% python3 -q
>>> import numpy as np
>>> from numpy import linalg as LA
>>> np.set_printoptions(precision=3, suppress=True, linewidth=160)
>>> feats = np.loadtxt("a.csv", delimiter=",")
>>> feats
array([[ 0.   ,  0.139,  0.161,  0.285, -0.266, -0.487, -0.484,  0.573, -0.048],
       [-0.084, -0.707,  0.171,  0.323, -0.128,  0.038,  0.381,  0.285,  0.34 ],
       [-0.028, -0.282, -0.569, -0.152, -0.045, -0.704,  0.057, -0.262,  0.053],
       [-0.251,  0.235, -0.253, -0.016, -0.651,  0.245, -0.126, -0.132,  0.548],
       [-0.167,  0.284, -0.245, -0.183, -0.243, -0.006,  0.628,  0.474, -0.346],
       [-0.084, -0.187,  0.532, -0.759, -0.262, -0.166, -0.034, -0.017,  0.016],
       [-0.39 , -0.412, -0.162,  0.067, -0.268,  0.279, -0.325, -0.103, -0.618],
       [-0.418,  0.242,  0.428,  0.392, -0.119, -0.316,  0.289, -0.464, -0.132],
       [ 0.753, -0.047,  0.072,  0.152, -0.522,  0.009,  0.13 , -0.23 , -0.246]])
>>> round(float(feats[3] @ feats[2]), 3)
-0.0
>>> np.round(LA.norm(feats[3], 1), 3), np.round(LA.norm(feats[3], np.inf), 3)
(np.float64(2.457), np.float64(0.651))
>>> np.round(LA.norm(feats, 2), 3)
np.float64(1.0)
>>> np.allclose(feats, feats.T)
False
>>> x0 = np.array([1, 0, 1, 2, 2, 1, 0, 0, 2])
>>> LA.norm(feats @ x0) <= LA.norm(feats, 2) * LA.norm(x0) + 1e-9
np.True_
>>> F = np.loadtxt("out17.csv", delimiter=",")
>>> F
array([[0.068, 0.114, 0.159, 0.159],
       [0.114, 0.189, 0.265, 0.265],
       [0.159, 0.265, 0.371, 0.371],
       [0.159, 0.265, 0.371, 0.371]])
>>> left, sv, VT = LA.svd(F)
>>> vecs = VT[:(sv > 1e-8).sum()]
>>> rng = np.random.default_rng(35)
>>> x0 = F[1] + 4 * F[0] + rng.integers(2) * np.eye(4)[2]
>>> x0
array([0.386, 0.644, 0.902, 0.902])
>>> LA.matrix_rank(np.vstack([F, x0]))
np.int64(1)
>>> np.einsum("ii->", F)
np.float64(1.0)
>>> round(LA.det(2 * F), 3), np.round(LA.det(F), 3)
(np.float64(0.0), np.float64(0.0))
>>> round(float(LA.eigvals(F).sum().real), 3)
1.0
>>> np.round(np.poly(F), 3) + 0
array([ 1., -1.,  0.,  0.,  0.])
>>> round(float(LA.det(F.T)), 3)
0.0
>>> np.round(LA.eigvals(F), 3) + 0
array([0., 1., 0., 0.])
>>> x0 = np.array([4, 1, 4, 4])
>>> np.round((x0 - F @ x0) @ (F @ x0), 3)
np.float64(0.0)
>>> np.trace(F)
np.float64(1.0)
>>> F @ x0
array([1.659, 2.765, 3.871, 3.871])
>>> E = np.array([[5.0, -3.0, 0.0, 0.0, 0.0, 0.0],
...     [-3.0, -8.0, -3.0, 0.0, 0.0, 0.0],
...     [0.0, -3.0, -7.0, -3.0, 0.0, 0.0],
...     [0.0, 0.0, -3.0, 7.0, -3.0, 0.0],
...     [0.0, 0.0, 0.0, -3.0, -3.0, -3.0],
...     [0.0, 0.0, 0.0, 0.0, -3.0, -2.0]])
>>> LA.matrix_rank(E, rtol=0.1)
np.int64(5)
>>> np.abs(LA.svd(E)[2][-1])
array([0.018, 0.029, 0.098, 0.204, 0.564, 0.793])
>>> LA.cond(E) > 100
np.False_
>>> [round(float(x), 3) for x in LA.svd(E, compute_uv=False)[:3]]
[11.091, 8.457, 6.127]
>>> round(np.log10(LA.cond(E)))
2
>>> w, vecs = LA.eigh(E)
>>> x0 = np.array([2, -1, 3, 0, 1, 3])
>>> LA.eigvalsh(E[1:, 1:])
array([-10.782,  -6.062,  -4.745,   0.136,   8.453])
>>> (np.sign(vecs[:, -1].round(6)) == np.sign(vecs[0, -1].round(6))).astype(int)
array([1, 0, 1, 0, 1, 0])
>>> J = np.loadtxt("sample0.csv", delimiter=",")
>>> J
array([[-1.366, -1.124, -0.537,  0.354,  1.555, -0.677, -0.639,  0.706, -0.045, -2.207,  0.952],
       [-0.08 ,  0.136, -0.149, -0.019, -0.086, -0.08 ,  0.152,  0.138, -0.005, -0.006, -0.023],
       [-1.142, -2.323, -4.414,  2.601, -1.409,  1.74 , -3.027,  1.125, -0.194, -0.562,  1.255],
       [ 3.021,  1.599, -0.783,  0.502, -4.692,  1.924,  0.597, -1.23 , -0.121,  5.167, -1.663],
       [-1.316, -1.046, -0.415,  0.229,  1.63 , -0.376, -0.687,  0.604, -0.02 , -2.243,  0.704],
       [-1.473,  0.128,  3.245, -2.076,  4.796, -2.803,  1.403,  0.371,  0.192, -3.875,  0.567],
       [ 1.503, -0.102, -3.12 ,  2.199, -4.646,  2.659, -1.334, -0.447, -0.135,  3.694, -0.485],
       [-2.454, -3.752, -5.141,  2.976, -0.03 ,  1.274, -3.756,  1.461, -0.187, -2.783,  2.131],
       [-2.815, -3.692, -4.962,  2.987, -0.105,  1.237, -3.79 ,  1.61 , -0.295, -3.241,  2.179],
       [ 1.524,  0.595, -1.338,  1.027, -3.257,  1.557, -0.302, -0.551, -0.292,  2.898, -0.655],
       [-1.297, -2.406, -4.303,  2.753, -1.627,  1.755, -3.048,  0.994, -0.11 , -0.581,  1.301],
       [ 2.946,  1.108, -2.659,  1.71 , -6.338,  3.169, -0.676, -1.017, -0.144,  6.257, -1.326],
       [ 1.431,  1.796,  2.502, -1.444,  0.111, -0.54 ,  1.922, -0.824,  0.091,  1.508, -1.071],
       [ 2.733,  3.113,  3.028, -1.808, -1.566, -0.107,  2.677, -1.445,  0.245,  3.895, -2.052],
       [ 0.253, -0.574, -1.885,  1.137, -1.657,  1.307, -1.139,  0.081, -0.188,  0.844,  0.094],
       [-0.192,  0.149, -0.02 , -0.067, -0.155, -0.166, -0.09 , -0.054, -0.099,  0.054, -0.001],
       [-2.823, -1.207,  2.72 , -1.71 ,  6.302, -3.217,  0.587,  1.102,  0.047, -6.28 ,  1.218],
       [-3.078, -1.186,  2.728, -1.922,  6.471, -3.195,  0.66 ,  1.125,  0.013, -6.002,  1.517],
       [ 2.893,  1.075, -2.539,  1.695, -6.395,  3.182, -0.543, -1.209, -0.085,  6.316, -1.303],
       [-3.024, -1.784,  0.65 , -0.559,  4.753, -2.273, -0.489,  1.314, -0.051, -5.384,  1.582],
       [ 2.632,  3.604,  4.808, -2.934, -0.087, -1.285,  3.705, -1.528,  0.143,  3.082, -2.125],
       [ 1.468,  0.083, -3.192,  2.153, -4.92 ,  2.675, -1.164, -0.518, -0.196,  3.875, -0.472],
       [ 2.785,  2.528,  1.183, -0.645, -3.161,  1.042,  1.697, -1.331, -0.166,  4.61 , -1.769],
       [ 1.357,  2.277,  4.622, -2.718,  1.8  , -1.686,  3.102, -0.944,  0.008,  0.848, -1.316]])
>>> left, sv, VT = LA.svd(J, full_matrices=False)
>>> sv / sv[0]
array([1.   , 0.778, 0.023, 0.021, 0.016, 0.015, 0.015, 0.012, 0.01 , 0.008, 0.006])
>>> np.round(left.T @ J @ VT.T, 3) + 0
array([[29.58 ,  0.   ,  0.   ,  0.   ,  0.   ,  0.   ,  0.   ,  0.   ,  0.   ,  0.   ,  0.   ],
       [ 0.   , 23.015,  0.   ,  0.   ,  0.   ,  0.   ,  0.   ,  0.   ,  0.   ,  0.   ,  0.   ],
       [ 0.   ,  0.   ,  0.682,  0.   ,  0.   ,  0.   ,  0.   ,  0.   ,  0.   ,  0.   ,  0.   ],
       [ 0.   ,  0.   ,  0.   ,  0.612,  0.   ,  0.   ,  0.   ,  0.   ,  0.   ,  0.   ,  0.   ],
       [ 0.   ,  0.   ,  0.   ,  0.   ,  0.48 ,  0.   ,  0.   ,  0.   ,  0.   ,  0.   ,  0.   ],
       [ 0.   ,  0.   ,  0.   ,  0.   ,  0.   ,  0.455,  0.   ,  0.   ,  0.   ,  0.   ,  0.   ],
       [ 0.   ,  0.   ,  0.   ,  0.   ,  0.   ,  0.   ,  0.434,  0.   ,  0.   ,  0.   ,  0.   ],
       [ 0.   ,  0.   ,  0.   ,  0.   ,  0.   ,  0.   ,  0.   ,  0.347,  0.   ,  0.   ,  0.   ],
       [ 0.   ,  0.   ,  0.   ,  0.   ,  0.   ,  0.   ,  0.   ,  0.   ,  0.3  ,  0.   ,  0.   ],
       [ 0.   ,  0.   ,  0.   ,  0.   ,  0.   ,  0.   ,  0.   ,  0.   ,  0.   ,  0.249,  0.   ],
       [ 0.   ,  0.   ,  0.   ,  0.   ,  0.   ,  0.   ,  0.   ,  0.   ,  0.   ,  0.   ,  0.181]])
>>> np.cumsum(sv ** 2) / np.sum(sv ** 2)
array([0.622, 0.999, 0.999, 0.999, 1.   , 1.   , 1.   , 1.   , 1.   , 1.   , 1.   ])
>>> left.shape, sv.shape, VT.shape
((24, 11), (11,), (11, 11))
>>> sv
array([29.58 , 23.015,  0.682,  0.612,  0.48 ,  0.455,  0.434,  0.347,  0.3  ,  0.249,  0.181])
>>> np.round(VT @ VT.T, 3) + 0
array([[1., 0., 0., 0., 0., 0., 0., 0., 0., 0., 0.],
       [0., 1., 0., 0., 0., 0., 0., 0., 0., 0., 0.],
       [0., 0., 1., 0., 0., 0., 0., 0., 0., 0., 0.],
       [0., 0., 0., 1., 0., 0., 0., 0., 0., 0., 0.],
       [0., 0., 0., 0., 1., 0., 0., 0., 0., 0., 0.],
       [0., 0., 0., 0., 0., 1., 0., 0., 0., 0., 0.],
       [0., 0., 0., 0., 0., 0., 1., 0., 0., 0., 0.],
       [0., 0., 0., 0., 0., 0., 0., 1., 0., 0., 0.],
       [0., 0., 0., 0., 0., 0., 0., 0., 1., 0., 0.],
       [0., 0., 0., 0., 0., 0., 0., 0., 0., 1., 0.],
       [0., 0., 0., 0., 0., 0., 0., 0., 0., 0., 1.]])
>>> x0 = np.array([5, 0, 0, 3, 0, 3, 1, 0, 4])
>>> 9 - LA.matrix_rank(feats - np.eye(9), tol=1e-8)
np.int64(1)
>>> np.abs(LA.eigvals(feats))
array([1., 1., 1., 1., 1., 1., 1., 1., 1.])
>>> [p for p in range(1, 25) if np.allclose(LA.matrix_power(feats, p), np.eye(9))]
[]
>>> np.round(feats.T @ (feats @ x0), 3) + 0
array([5., 0., 0., 3., 0., 3., 1., 0., 4.])
>>> np.round(LA.inv(feats), 3) + 0
array([[ 0.   , -0.084, -0.028, -0.251, -0.167, -0.084, -0.39 , -0.418,  0.753],
       [ 0.139, -0.707, -0.282,  0.235,  0.284, -0.187, -0.412,  0.242, -0.047],
       [ 0.161,  0.171, -0.569, -0.253, -0.245,  0.532, -0.162,  0.428,  0.072],
       [ 0.285,  0.323, -0.152, -0.016, -0.183, -0.759,  0.067,  0.392,  0.152],
       [-0.266, -0.128, -0.045, -0.651, -0.243, -0.262, -0.268, -0.119, -0.522],
       [-0.487,  0.038, -0.704,  0.245, -0.006, -0.166,  0.279, -0.316,  0.009],
       [-0.484,  0.381,  0.057, -0.126,  0.628, -0.034, -0.325,  0.289,  0.13 ],
       [ 0.573,  0.285, -0.262, -0.132,  0.474, -0.017, -0.103, -0.464, -0.23 ],
       [-0.048,  0.34 ,  0.053,  0.548, -0.346,  0.016, -0.618, -0.132, -0.246]])
>>> Xc = J - J.mean(axis=0)
>>> vecs = LA.svd(Xc)[2][:2]
>>> B = Xc - Xc @ vecs.T @ vecs
>>> B.std(axis=0)
array([0.099, 0.09 , 0.062, 0.067, 0.084, 0.09 , 0.068, 0.071, 0.082, 0.087, 0.069])
>>> np.round(np.cov(Xc @ vecs.T, rowvar=False), 3) + 0
array([[37.363,  0.   ],
       [ 0.   , 22.837]])
>>> G = feats.T @ feats
>>> LA.matrix_rank(G)
np.int64(9)
>>> np.diag(G)
array([1., 1., 1., 1., 1., 1., 1., 1., 1.])
>>> (feats @ feats.T).shape
(9, 9)
>>> np.trace(G), (feats ** 2).sum()
(np.float64(9.0), np.float64(9.0))
>>> labels = J[:, 3] > np.median(J[:, 3])
>>> r0 = J[labels].mean(axis=0) - J[~labels].mean(axis=0)
>>> labels.astype(int)
array([1, 0, 1, 1, 0, 0, 1, 1, 1, 1, 1, 1, 0, 0, 1, 0, 0, 0, 1, 0, 0, 1, 0, 0])
>>> round(float((((J - J.mean(axis=0)) @ r0 > 0) == labels).mean()), 3)
0.917
>>> K = np.load("test6.npy")
>>> K
array([[0, 0, 1, 0, 1, 0, 0, 1],
       [0, 0, 1, 0, 1, 1, 0, 1],
       [1, 1, 0, 0, 0, 1, 0, 0],
       [0, 0, 0, 0, 0, 0, 0, 0],
       [1, 1, 0, 0, 0, 0, 1, 0],
       [0, 1, 1, 0, 0, 0, 0, 0],
       [0, 0, 0, 0, 1, 0, 0, 0],
       [1, 1, 0, 0, 0, 0, 0, 0]])
>>> G = np.cov(J, rowvar=False)
>>> np.round(np.corrcoef(J[:, 3], J[:, 6])[0, 1], 3)
np.float64(-0.917)
>>> J.std(axis=0)
array([2.12 , 1.941, 2.971, 1.842, 3.583, 1.931, 1.967, 1.016, 0.138, 3.745, 1.329])
>>> LA.eigvalsh(G)[::-1]
array([37.363, 22.837,  0.02 ,  0.016,  0.009,  0.008,  0.006,  0.005,  0.004,  0.003,  0.001])
>>> np.median(J, axis=0)
array([ 0.086,  0.106, -0.476,  0.291, -0.13 ,  0.481, -0.395,  0.014, -0.092,  0.449, -0.012])
>>> np.polyfit(J[:, 3], J[:, 6], 1)
array([-0.979,  0.088])
>>> B = np.array([[-1, 1, -1, -6, -6, 9],
...     [2, 6, -4, 7, -6, 8],
...     [1, 8, 6, 5, 8, 7],
...     [-1, -1, 5, 4, -8, -9],
...     [6, 9, 4, -1, 8, 5],
...     [-6, 6, -1, 3, -4, 6]])
>>> B[-1] = B[0]
>>> W0 = B + 0.3 * np.eye(6)
>>> W0
array([[-0.7,  1. , -1. , -6. , -6. ,  9. ],
       [ 2. ,  6.3, -4. ,  7. , -6. ,  8. ],
       [ 1. ,  8. ,  6.3,  5. ,  8. ,  7. ],
       [-1. , -1. ,  5. ,  4.3, -8. , -9. ],
       [ 6. ,  9. ,  4. , -1. ,  8.3,  5. ],
       [-1. ,  1. , -1. , -6. , -6. ,  9.3]])
>>> Q, vecs = LA.qr(feats[:, :2])[0], LA.qr(feats[:, 2:])[0]
>>> sv = LA.svd(Q.T @ vecs, compute_uv=False)
>>> (sv > 0.9).sum()
np.int64(0)
>>> round(LA.norm(Q @ Q.T - vecs @ vecs.T, 2), 3)
np.float64(1.0)
>>> np.degrees(np.arccos(sv.clip(0, 1)))
array([90., 90.])
>>> B = LA.inv(W0)
>>> LA.inv(B)
array([[-0.7,  1. , -1. , -6. , -6. ,  9. ],
       [ 2. ,  6.3, -4. ,  7. , -6. ,  8. ],
       [ 1. ,  8. ,  6.3,  5. ,  8. ,  7. ],
       [-1. , -1. ,  5. ,  4.3, -8. , -9. ],
       [ 6. ,  9. ,  4. , -1. ,  8.3,  5. ],
       [-1. ,  1. , -1. , -6. , -6. ,  9.3]])
>>> round(float(LA.cond(W0)), 3)
316.965
>>> np.round(W0 @ B, 3) + 0
array([[1., 0., 0., 0., 0., 0.],
       [0., 1., 0., 0., 0., 0.],
       [0., 0., 1., 0., 0., 0.],
       [0., 0., 0., 1., 0., 0.],
       [0., 0., 0., 0., 1., 0.],
       [0., 0., 0., 0., 0., 1.]])
>>> round(LA.det(W0) * LA.det(B), 3)
np.float64(1.0)
>>> (np.abs(B) > 1e-9).astype(int)
array([[1, 1, 1, 1, 1, 1],
       [1, 1, 1, 1, 1, 1],
       [1, 1, 1, 1, 1, 1],
       [1, 1, 1, 1, 1, 1],
       [1, 1, 1, 1, 1, 1],
       [1, 1, 1, 1, 1, 1]])
>>> np.allclose(W0, W0.T)
False
>>> assert W0 == W0.T
Traceback (most recent call last):
  File "<python-input-92>", line 1, in <module>
    assert W0 == W0.T
           ^^^^^^^^^^
ValueError: The truth value of an array with more than one element is ambiguous. Use a.any() or a.all()
>>> (W0 + W0.T) / 2
array([[-0.7,  1.5,  0. , -3.5,  0. ,  4. ],
       [ 1.5,  6.3,  2. ,  3. ,  1.5,  4.5],
       [ 0. ,  2. ,  6.3,  5. ,  6. ,  3. ],
       [-3.5,  3. ,  5. ,  4.3, -4.5, -7.5],
       [ 0. ,  1.5,  6. , -4.5,  8.3, -0.5],
       [ 4. ,  4.5,  3. , -7.5, -0.5,  9.3]])
